$ python3 -q
>>> import numpy as np
>>> from numpy import linalg as LA
>>> np.set_printoptions(precision=2, suppress=True, linewidth=120, floatmode="fixed")
>>> def tidy(a):
...     return np.round(a, 2) + 0
... 
>>> mat = np.load("data.npy")
>>> print(mat)
[[ 0  0  0  0  0  0  0  0  0]
 [ 0  0  0  0  0  0  0  0  0]
 [ 0  0  1  0  0  0  0  0  0]
 [ 0  0  0  2  0  0  0  0  0]
 [ 0  0  0  0  2  0  0  0  0]
 [ 0  0  0  0  0  2  0  0  0]
 [ 0  0  0  0  0  0  2  0  0]
 [ 0  0  0  0  0  0  0 -1  0]
 [ 0  0  0  0  0  0  0  0 -2]]
>>> print(tidy(LA.pinv(mat)))
[[ 0.00  0.00  0.00  0.00  0.00  0.00  0.00  0.00  0.00]
 [ 0.00  0.00  0.00  0.00  0.00  0.00  0.00  0.00  0.00]
 [ 0.00  0.00  1.00  0.00  0.00  0.00  0.00  0.00  0.00]
 [ 0.00  0.00  0.00  0.50  0.00  0.00  0.00  0.00  0.00]
 [ 0.00  0.00  0.00  0.00  0.50  0.00  0.00  0.00  0.00]
 [ 0.00  0.00  0.00  0.00  0.00  0.50  0.00  0.00  0.00]
 [ 0.00  0.00  0.00  0.00  0.00  0.00  0.50  0.00  0.00]
 [ 0.00  0.00  0.00  0.00  0.00  0.00  0.00 -1.00  0.00]
 [ 0.00  0.00  0.00  0.00  0.00  0.00  0.00  0.00 -0.50]]
>>> print(mat.T @ mat)
[[0 0 0 0 0 0 0 0 0]
 [0 0 0 0 0 0 0 0 0]
 [0 0 1 0 0 0 0 0 0]
 [0 0 0 4 0 0 0 0 0]
 [0 0 0 0 4 0 0 0 0]
 [0 0 0 0 0 4 0 0 0]
 [0 0 0 0 0 0 4 0 0]
 [0 0 0 0 0 0 0 1 0]
 [0 0 0 0 0 0 0 0 4]]
>>> print(tidy(LA.norm(mat, axis=0)))
[0.00 0.00 1.00 2.00 2.00 2.00 2.00 1.00 2.00]
>>> rng = np.random.default_rng(7157)
>>> E = np.triu(rng.random((9, 9)) < 0.3, 1).astype(int)
>>> E = E + E.T
>>> print(E)
[[0 1 0 0 0 1 0 0 0]
 [1 0 1 0 1 0 1 0 0]
 [0 1 0 0 0 0 0 1 1]
 [0 0 0 0 1 0 1 0 0]
 [0 1 0 1 0 0 0 0 1]
 [1 0 0 0 0 0 1 0 0]
 [0 1 0 1 0 1 0 1 1]
 [0 0 1 0 0 0 1 0 0]
 [0 0 1 0 1 0 1 0 0]]
>>> labels = rng.permutation(9)
>>> print(labels)
[5 1 6 2 3 0 7 4 8]
>>> Y = E[labels][:, labels]
>>> print(np.diag(Y))
[0 0 0 0 0 0 0 0 0]
>>> print(np.trace(Y))
0
>>> E.inv()
Traceback (most recent call last):
  File "<python-input-18>", line 1, in <module>
    E.inv()
    ^^^^^
AttributeError: 'numpy.ndarray' object has no attribute 'inv'
>>> print(tidy(LA.det(E)))
0.0
>>> LA.determinant(E)
Traceback (most recent call last):
  File "<python-input-20>", line 1, in <module>
    LA.determinant(E)
    ^^^^^^^^^^^^^^
AttributeError: module 'numpy.linalg' has no attribute 'determinant'
>>> print(np.allclose(E @ E.T, E.T @ E))
True
>>> print((E + E.T) / 2)
[[0.00 1.00 0.00 0.00 0.00 1.00 0.00 0.00 0.00]
 [1.00 0.00 1.00 0.00 1.00 0.00 1.00 0.00 0.00]
 [0.00 1.00 0.00 0.00 0.00 0.00 0.00 1.00 1.00]
 [0.00 0.00 0.00 0.00 1.00 0.00 1.00 0.00 0.00]
 [0.00 1.00 0.00 1.00 0.00 0.00 0.00 0.00 1.00]
 [1.00 0.00 0.00 0.00 0.00 0.00 1.00 0.00 0.00]
 [0.00 1.00 0.00 1.00 0.00 1.00 0.00 1.00 1.00]
 [0.00 0.00 1.00 0.00 0.00 0.00 1.00 0.00 0.00]
 [0.00 0.00 1.00 0.00 1.00 0.00 1.00 0.00 0.00]]
>>> print(np.allclose(E, E.T))
True
>>> rk = LA.matrix_rank(E)
>>> print(rk)
8
>>> ns = LA.svd(E)[2][rk:].T
>>> print(tidy(E @ ns))
[[0.00]
 [0.00]
 [0.00]
 [0.00]
 [0.00]
 [0.00]
 [0.00]
 [0.00]
 [0.00]]
>>> print(LA.matrix_rank(E.T @ E), LA.matrix_rank(E @ E.T))
8 8
>>> print(np.allclose(E @ ns, 0))
True
>>> print(tidy(ns @ ns.T))
[[ 0.00  0.00  0.00  0.00  0.00  0.00  0.00  0.00  0.00]
 [ 0.00  0.13  0.00  0.12  0.00 -0.13  0.00  0.12 -0.25]
 [ 0.00  0.00  0.00  0.00  0.00  0.00  0.00  0.00  0.00]
 [ 0.00  0.12  0.00  0.12  0.00 -0.13  0.00  0.12 -0.25]
 [ 0.00  0.00  0.00  0.00  0.00  0.00  0.00  0.00  0.00]
 [ 0.00 -0.13  0.00 -0.13  0.00  0.13  0.00 -0.12  0.25]
 [ 0.00  0.00  0.00  0.00  0.00  0.00  0.00  0.00  0.00]
 [ 0.00  0.12  0.00  0.12  0.00 -0.12  0.00  0.12 -0.25]
 [ 0.00 -0.25  0.00 -0.25  0.00  0.25  0.00 -0.25  0.50]]
>>> print([int(LA.matrix_rank(E[:i])) for i in range(1, len(E) + 1)])
[1, 2, 3, 4, 5, 6, 7, 8, 8]
>>> print(tidy(ns[:, 0] / ns[np.abs(ns[:, 0]).round(6).argmax(), 0]))
[ 0.00 -0.50  0.00 -0.50  0.00  0.50  0.00 -0.50  1.00]
>>> vals, vecs = LA.eigvalsh(E)
Traceback (most recent call last):
  File "<python-input-33>", line 1, in <module>
    vals, vecs = LA.eigvalsh(E)
    ^^^^^^^^^^
ValueError: too many values to unpack (expected 2)
>>> vals, vecs = LA.eigh(E)
>>> print(tidy(LA.eigvalsh(E + 3 * np.eye(9))))
[-0.16  1.78  2.00  2.27  3.00  3.73  4.00  4.22  6.16]
>>> print(tidy(np.abs(vecs[:, -1])))
[0.21 0.43 0.33 0.26 0.33 0.22 0.48 0.26 0.36]
>>> print(np.abs(vecs[:, -1]).round(6).argmax())
6
>>> print(tidy(LA.eigvalsh(E @ E)))
[0.00 0.54 0.54 1.00 1.00 1.48 1.48 9.98 9.98]
>>> print(tidy(vecs.T @ vecs))
[[1.00 0.00 0.00 0.00 0.00 0.00 0.00 0.00 0.00]
 [0.00 1.00 0.00 0.00 0.00 0.00 0.00 0.00 0.00]
 [0.00 0.00 1.00 0.00 0.00 0.00 0.00 0.00 0.00]
 [0.00 0.00 0.00 1.00 0.00 0.00 0.00 0.00 0.00]
 [0.00 0.00 0.00 0.00 1.00 0.00 0.00 0.00 0.00]
 [0.00 0.00 0.00 0.00 0.00 1.00 0.00 0.00 0.00]
 [0.00 0.00 0.00 0.00 0.00 0.00 1.00 0.00 0.00]
 [0.00 0.00 0.00 0.00 0.00 0.00 0.00 1.00 0.00]
 [0.00 0.00 0.00 0.00 0.00 0.00 0.00 0.00 1.00]]
>>> print(tidy(vals))
[-3.16 -1.22 -1.00 -0.73  0.00  0.73  1.00  1.22  3.16]
>>> print(np.unique(vals.round(6) + 0, return_counts=True)[1])
[1 1 1 1 1 1 1 1 1]
>>> Y = np.array([[-1.0, 0.8, 1.5, 0.9],
...     [-0.4, -1.9, -0.8, -1.6],
...     [-0.4, 0.1, -2.3, -0.7],
...     [0.2, -1.8, -0.4, -0.1],
...     [0.5, 0.2, 0.3, -0.6]])
>>> Z = np.array([[-0.6, -0.7, -0.5, 0.3, 1.3, 1.2, 0.9, -1.3, 0.0, 0.3],
...     [0.2, -1.3, -0.4, 0.1, 1.1, 0.5, 0.5, 0.1, 1.0, -0.1],
...     [-1.1, 0.5, 1.9, -0.6, 1.1, -1.3, -0.1, -0.3, 1.5, 0.8],
...     [0.6, 0.9, -0.1, 0.7, 1.6, -0.1, -1.1, -0.7, 0.7, -1.3]])
>>> feats = Y @ Z
>>> print(tidy(feats))
[[-0.35  1.22  2.94 -0.49  2.67 -2.84 -1.64  0.30  3.68 -0.35]
 [-0.22  0.91 -0.40 -0.95 -6.05 -0.23  0.53  1.69 -4.22  1.51]
 [ 2.37 -1.63 -4.14  0.78 -4.06  2.63  0.69  1.71 -3.84 -1.06]
 [-0.10  1.91 -0.13  0.05 -2.32 -0.13 -0.57 -0.25 -2.47  0.05]
 [-0.95 -1.00  0.30 -0.43  0.24  0.37  1.18 -0.30  0.23  1.15]]
>>> U, sigma, Vt = LA.svd(feats, full_matrices=False)
>>> print(tidy(np.sqrt((sigma ** 2).sum())), tidy(LA.norm(feats)))
13.91 13.91
>>> print(tidy(U.T @ U))
[[1.00 0.00 0.00 0.00 0.00]
 [0.00 1.00 0.00 0.00 0.00]
 [0.00 0.00 1.00 0.00 0.00]
 [0.00 0.00 0.00 1.00 0.00]
 [0.00 0.00 0.00 0.00 1.00]]
>>> print(np.abs(U[:, 0]).round(6).argmax())
2
>>> print(np.allclose(U * sigma @ Vt, feats))
True
>>> print(tidy(np.abs(Vt[0])))
[0.13 0.06 0.36 0.02 0.64 0.24 0.11 0.15 0.59 0.03]
>>> print(tidy(U.T @ feats @ Vt.T))
[[12.10  0.00  0.00  0.00  0.00]
 [ 0.00  5.68  0.00  0.00  0.00]
 [ 0.00  0.00  3.12  0.00  0.00]
 [ 0.00  0.00  0.00  2.22  0.00]
 [ 0.00  0.00  0.00  0.00  0.00]]
>>> print(U.shape, sigma.shape, Vt.shape)
(5, 5) (5,) (5, 10)
>>> print(tidy(sigma / sigma[0]))
[1.00 0.47 0.26 0.18 0.00]
